In [1]: import numpy as np

In [2]: np.set_printoptions(suppress=True, linewidth=200)

In [3]: K = np.array([[-0.5, -0.9, -1.1],
   ...:     [-1.4, 0.1, -0.2],
   ...:     [-1.0, 0.5, 0.8],
   ...:     [-0.2, 1.6, 1.0],
   ...:     [-1.8, 0.6, 0.1],
   ...:     [-1.1, 0.9, 1.6],
   ...:     [-0.1, -0.4, 0.4],
   ...:     [0.2, -0.1, -0.8],
   ...:     [0.9, 0.9, -0.2],
   ...:     [-0.8, 1.2, -1.0],
   ...:     [0.9, -0.9, -1.4],
   ...:     [0.3, -0.3, -0.3],
   ...:     [0.6, 0.1, 1.1],
   ...:     [-0.8, -4.0, 0.5],
   ...:     [-0.8, -1.5, 1.0],
   ...:     [0.5, 1.0, -0.6],
   ...:     [-1.8, 0.5, 0.7],
   ...:     [1.0, 0.7, 2.5],
   ...:     [-0.5, -0.8, -1.4],
   ...:     [-0.9, -1.2, 0.3],
   ...:     [0.8, -0.5, 2.1]])

In [4]: K[14] *= 3

In [5]: K.round(2)
Out[5]: 
array([[-0.5, -0.9, -1.1],
       [-1.4,  0.1, -0.2],
       [-1. ,  0.5,  0.8],
       [-0.2,  1.6,  1. ],
       [-1.8,  0.6,  0.1],
       [-1.1,  0.9,  1.6],
       [-0.1, -0.4,  0.4],
       [ 0.2, -0.1, -0.8],
       [ 0.9,  0.9, -0.2],
       [-0.8,  1.2, -1. ],
       [ 0.9, -0.9, -1.4],
       [ 0.3, -0.3, -0.3],
       [ 0.6,  0.1,  1.1],
       [-0.8, -4. ,  0.5],
       [-2.4, -4.5,  3. ],
       [ 0.5,  1. , -0.6],
       [-1.8,  0.5,  0.7],
       [ 1. ,  0.7,  2.5],
       [-0.5, -0.8, -1.4],
       [-0.9, -1.2,  0.3],
       [ 0.8, -0.5,  2.1]])

In [6]: basis = K[[5, 20]].astype(float)

In [7]: for _ in range(7):
   ...:     lab = np.linalg.norm(K[:, None] - basis, axis=-1).argmin(axis=1)
   ...:     basis = np.array([K[lab == j].mean(axis=0) for j in range(2)])
   ...: 

In [8]: lab
Out[8]: array([0, 0, 0, 0, 0, 0, 0, 0, 0, 0, 0, 0, 0, 1, 1, 0, 0, 0, 0, 0, 0])

In [9]: basis.round(2)
Out[9]: 
array([[-0.26,  0.16,  0.19],
       [-1.6 , -4.25,  1.75]])

In [10]: A2 = K / np.linalg.norm(K, axis=1, keepdims=True)

In [11]: cov = A2 @ A2.T

In [12]: (cov - 2 * np.eye(21)).round(6).argmax(axis=1)
Out[12]: array([18,  4,  5,  5, 16,  2, 14, 10, 15, 15, 11, 10, 17, 19,  6,  8,  4, 12,  0, 14, 12])

In [13]: np.round(np.linalg.norm(A2, axis=1), 2)
Out[13]: array([1., 1., 1., 1., 1., 1., 1., 1., 1., 1., 1., 1., 1., 1., 1., 1., 1., 1., 1., 1., 1.])

In [14]: q, evecs = np.linalg.qr(K[:, :2])[0], np.linalg.qr(K[:, 2:])[0]

In [15]: s = np.linalg.svd(q.T @ evecs, compute_uv=False)

In [16]: round(float(np.linalg.norm(q @ q.T - evecs @ evecs.T, 2)), 2)
Out[16]: 1.0

In [17]: np.round(np.degrees(np.arccos(s.clip(0, 1))), 2)
Out[17]: array([72.52])

In [18]: rng = np.random.default_rng(934)

In [19]: lab = rng.permutation(3)

In [20]: A2 = K[:, lab] * rng.choice([-1, 1], 3)

In [21]: A2.round(2)
Out[21]: 
array([[-0.5, -1.1, -0.9],
       [-1.4, -0.2,  0.1],
       [-1. ,  0.8,  0.5],
       [-0.2,  1. ,  1.6],
       [-1.8,  0.1,  0.6],
       [-1.1,  1.6,  0.9],
       [-0.1,  0.4, -0.4],
       [ 0.2, -0.8, -0.1],
       [ 0.9, -0.2,  0.9],
       [-0.8, -1. ,  1.2],
       [ 0.9, -1.4, -0.9],
       [ 0.3, -0.3, -0.3],
       [ 0.6,  1.1,  0.1],
       [-0.8,  0.5, -4. ],
       [-2.4,  3. , -4.5],
       [ 0.5, -0.6,  1. ],
       [-1.8,  0.7,  0.5],
       [ 1. ,  2.5,  0.7],
       [-0.5, -1.4, -0.8],
       [-0.9,  0.3, -1.2],
       [ 0.8,  2.1, -0.5]])

In [22]: Uu, _, vt = np.linalg.svd(K.T @ A2)

In [23]: lab
Out[23]: array([0, 2, 1])

In [24]: basis = 5 * np.array([[1.1, 0.0, -0.1], [-1.1, 1.2, -0.8]])

In [25]: lab = rng.integers(0, 2, 18)

In [26]: arr = basis[lab] + rng.normal(size=(18, 3))

In [27]: arr.round(2)
Out[27]: 
array([[-6.47,  4.88, -3.43],
       [ 6.43, -1.7 , -1.66],
       [ 5.7 , -0.19, -2.11],
       [ 4.42, -0.93,  1.38],
       [ 4.46, -0.25, -1.12],
       [-4.  ,  5.75, -5.3 ],
       [-5.45,  7.96, -5.05],
       [ 5.09, -0.13, -0.58],
       [ 7.09,  0.15, -0.53],
       [-4.4 ,  5.57, -4.84],
       [ 6.18, -0.98,  0.14],
       [ 5.48,  0.27, -0.71],
       [ 5.9 , -0.82, -0.09],
       [ 5.52, -1.59, -0.27],
       [-6.  ,  4.43, -3.69],
       [-4.07,  6.96, -4.83],
       [-8.18,  6.4 , -4.06],
       [ 6.51, -1.11, -1.49]])

In [28]: basis = arr[[6, 4]].astype(float)

In [29]: for _ in range(3):
    ...:     lab = np.linalg.norm(arr[:, None] - basis, axis=-1).argmin(axis=1)
    ...:     basis = np.array([arr[lab == j].mean(axis=0) for j in range(2)])
    ...: 

In [30]: lab
Out[30]: array([0, 1, 1, 1, 1, 0, 0, 1, 1, 0, 1, 1, 1, 1, 0, 0, 0, 1])

In [31]: np.bincount(lab)
Out[31]: array([ 7, 11])

In [32]: cov = np.cov(arr, rowvar=False)

In [33]: cov.round(2)
Out[33]: 
array([[ 32.88, -18.75,  10.33],
       [-18.75,  11.94,  -6.63],
       [ 10.33,  -6.63,   4.39]])

In [34]: np.round(np.polyfit(arr[:, 2], arr[:, 1], 1), 2)
Out[34]: array([-1.51, -1.28])

In [35]: np.round(np.corrcoef(arr.T), 2)
Out[35]: 
array([[ 1.  , -0.95,  0.86],
       [-0.95,  1.  , -0.91],
       [ 0.86, -0.91,  1.  ]])

In [36]: np.round(arr.std(axis=0), 2)
Out[36]: array([5.57, 3.36, 2.04])

In [37]: np.argwhere(np.triu(np.abs(np.corrcoef(arr.T)) > 0.8, 1))
Out[37]: 
array([[0, 1],
       [0, 2],
       [1, 2]])

In [38]: def softmax(z):
    ...:     e = np.exp(z - z.max(axis=-1, keepdims=True))
    ...:     return e / e.sum(axis=-1, keepdims=True)
    ...: 

In [39]: np.round(softmax(10 * cov[0]), 2) + 0
Out[39]: array([1., 0., 0.])

In [40]: np.round(softmax(cov[0]), 2) + 0
Out[40]: array([1., 0., 0.])

In [41]: scores = cov @ cov.T / np.sqrt(3)

In [42]: np.round(softmax(scores)[0] @ cov, 2)
Out[42]: array([ 32.88, -18.75,  10.33])

In [43]: softmax(scores).round(6).argmax(axis=1)
Out[43]: array([0, 1, 0])

In [44]: dist = np.linalg.norm(arr[:, None] - arr[None], axis=-1)

In [45]: dist[10].round(6).argsort(kind="stable")[:4]
Out[45]: array([10, 12, 13,  7])

In [46]: np.flatnonzero(dist[10] < dist.mean() / 2)
Out[46]: array([ 1,  2,  3,  4,  7,  8, 10, 11, 12, 13, 17])

In [47]: np.linalg.matrix_rank(dist ** 2)
Out[47]: np.int64(5)

In [48]: feats = np.load("data.npy")

In [49]: feats
Out[49]: 
array([[ 2., -9.,  1.],
       [ 0., -7.,  0.],
       [ 0.,  0.,  3.]])

In [50]: W1 = np.array([[-5, 0, -3], [3, -5, -4], [-4, -5, 0]])

In [51]: coef = np.array([1, -5, 5])

In [52]: H = np.maximum(feats @ W1 + coef, 0)

In [53]: np.round((H > 0).mean(axis=0), 2)
Out[53]: array([0.  , 0.67, 1.  ])

In [54]: (H > 0).astype(int)
Out[54]: 
array([[0, 1, 1],
       [0, 1, 1],
       [0, 0, 1]])

In [55]: basis = np.array([[-1, 1], [1, -2], [0, 1]])

In [56]: H @ basis
Out[56]: 
array([[ 35., -35.],
       [ 30., -27.],
       [  0.,   5.]])
